$ python3 -q
>>> import numpy as np
>>> import numpy.linalg as la
>>> np.set_printoptions(suppress=True, linewidth=140)
>>> F = np.load("block4.npy")
>>> print(F)
[[-3 -3 -7 -6 -5 -3  2 -9  8 -4  7  2 -3]
 [ 4 -7  5 -3  5 -7 -9  2  5  2 -8  1  1]
 [ 4 -7  5 -3  5 -7 -9  2  5  2 -8  1  1]
 [ 0 -9  3 -5 -1 -8  0  1 -4 -7  5  3 -1]
 [-9  7  3 -9  2  0 -9  8 -2 -1  9 -2 -2]]
>>> rank = la.matrix_rank(F)
>>> print(rank)
4
>>> N = la.svd(F)[2][rank:].T
>>> print(N.shape)
(13, 9)
>>> print(np.allclose(F @ N, 0))
True
>>> print([int(la.matrix_rank(np.delete(F, i, axis=0))) for i in range(5)])
[3, 4, 4, 3, 3]
>>> print(la.matrix_rank(F.T @ F), la.matrix_rank(F @ F.T))
4 4
>>> left, sv, Vh = la.svd(F)
>>> print(np.argmax(sv[:-1] / (sv[1:] + 1e-6)) + 1)
4
>>> B = left[:, :4] @ np.diag(sv[:4]) @ Vh[:4]
>>> print(B.round(1) + 0)
[[-3. -3. -7. -6. -5. -3.  2. -9.  8. -4.  7.  2. -3.]
 [ 4. -7.  5. -3.  5. -7. -9.  2.  5.  2. -8.  1.  1.]
 [ 4. -7.  5. -3.  5. -7. -9.  2.  5.  2. -8.  1.  1.]
 [ 0. -9.  3. -5. -1. -8.  0.  1. -4. -7.  5.  3. -1.]
 [-9.  7.  3. -9.  2.  0. -9.  8. -2. -1.  9. -2. -2.]]
>>> print(la.matrix_rank(B))
4
>>> print(la.matrix_rank(F, rtol=0.05))
4
>>> print(round(float(np.abs(F - B).max()), 1))
0.0
>>> print(round(la.norm(F - B) / la.norm(F), 1))
0.0
>>> X = np.loadtxt("out7.csv", delimiter=",")
>>> print(X)
[[ 0.9 -1.4  1.9  3.3  0.   4.1  2.1  3.7 -4.4  2.6  0.3]
 [ 2.2  0.  -0.6  2.9 -0.8  0.6  1.3  4.  -5.8  3.7 -1.5]
 [ 1.5  4.8  3.6 -1.5  1.  -0.3 -1.5  2.  -1.3 -3.  -3.1]
 [-1.3 -2.1  0.5  2.4 -2.2  1.7  0.1  1.8 -2.8  2.5  1.2]
 [ 4.6  4.9  2.  -1.4  0.5  0.5 -2.5  1.9 -1.2 -1.7 -6.8]
 [ 3.7  4.9  3.1 -1.8  0.5 -2.1 -2.7  2.1 -1.1 -2.  -4.8]
 [ 0.5 -1.7 -1.2  5.1 -2.3  1.   1.   3.5 -3.   3.  -1.1]
 [ 3.9  3.9  0.  -0.4  0.6  0.6 -3.3  1.5 -0.8 -1.6 -5.1]
 [ 2.2 -1.4  1.9  1.2 -1.6  2.1 -1.6  3.1 -4.8  2.1  1.9]
 [ 1.5 -1.1 -0.3  2.1 -1.1  0.9  1.6  3.6 -5.4  3.9 -1.3]
 [ 2.1  3.7  0.7 -0.4  0.3 -0.3 -2.   1.5 -1.5 -2.5 -5.1]
 [ 2.1  6.5  0.8 -0.2  2.1  0.  -3.8 -0.1 -1.5 -1.  -6.3]
 [ 2.4  4.3  2.7 -1.6 -0.2  0.3 -2.7  4.  -2.6 -2.8 -4.6]
 [ 2.9 -1.3  0.3  2.2 -1.5  0.6 -0.3  4.2 -6.6  2.1  2.2]
 [ 0.1 -2.  -0.3  2.6 -2.3  1.8  0.9  3.4 -6.3  2.6  1.2]
 [ 0.8 -2.8  0.4  3.1 -0.3  2.4  2.3  2.7 -3.4  1.3  0.9]
 [ 1.9 -2.1  1.3  5.1 -1.8  0.9  0.7  2.5 -4.7  1.2  0.4]
 [ 1.  -2.5  0.2  3.  -0.5  2.3  2.2  3.9 -5.8  2.  -0.9]
 [ 2.  -1.8  1.6  4.1  0.3  1.2 -0.2  4.1 -6.6  3.9  0.8]
 [ 2.5 -2.1  0.7  0.8 -1.2  0.8 -0.4  3.3 -5.1  2.5 -0.5]
 [ 2.2 -2.6  0.   3.7 -0.7  2.   2.6  2.9 -5.5  2.4  2.6]
 [ 3.   4.5  2.7 -0.6  2.9 -0.1 -2.3  1.2 -2.3 -1.1 -3.5]
 [ 1.5 -1.   0.3  2.8 -2.6  2.9  0.9  3.7 -3.9  2.7  1.1]
 [ 2.4  5.9  1.  -1.5  2.4 -0.6 -2.2  0.8 -1.3 -0.9 -3. ]
 [ 1.8  3.8  1.  -0.8  0.1 -0.3 -2.7  2.3 -0.8 -0.8 -3.3]
 [ 4.5  5.   1.9  0.4  0.6  2.  -3.1  0.6 -0.9 -1.  -6.1]
 [ 2.2  5.3  0.4  0.1 -0.4 -0.1 -2.5  0.5 -2.3 -1.8 -5.1]
 [ 3.4  5.   0.5 -1.6  2.4 -1.3 -2.9  2.3 -1.7 -2.2 -7.8]
 [ 4.4  5.6  2.2 -1.4  0.5  2.2 -2.5  0.  -2.9 -1.4 -5.5]
 [ 0.8  3.1  1.1 -0.2 -1.7  2.  -3.3  1.3  1.2 -1.4 -4.7]
 [ 3.7  3.8  2.3 -1.4  0.5  1.3 -2.2  2.7 -1.3 -2.  -4.7]]
>>> vec = np.array([0, 3, 2, 2, 2, 2, 2, 1, 1, 0, 1])
>>> print(X @ np.eye(11)[0])
[ 0.9  2.2  1.5 -1.3  4.6  3.7  0.5  3.9  2.2  1.5  2.1  2.1  2.4  2.9  0.1  0.8  1.9  1.   2.   2.5  2.2  3.   1.5  2.4  1.8  4.5  2.2
  3.4  4.4  0.8  3.7]
>>> print(np.sign((X @ vec).round(6)))
[ 1.  1.  1. -1.  1.  1.  1.  1.  0.  0.  1.  1.  1. -1. -1.  1.  1.  1.  1. -1.  1.  1.  1.  1.  1.  1.  1.  1.  1.  1.  1.]
>>> vec @ X
Traceback (most recent call last):
  File "<python-input-25>", line 1, in <module>
    vec @ X
    ~~~~^~~
ValueError: matmul: Input operand 1 has a mismatch in its core dimension 0, with gufunc signature (n?,k),(k,m?)->(n?,m?) (size 31 is different from 11)
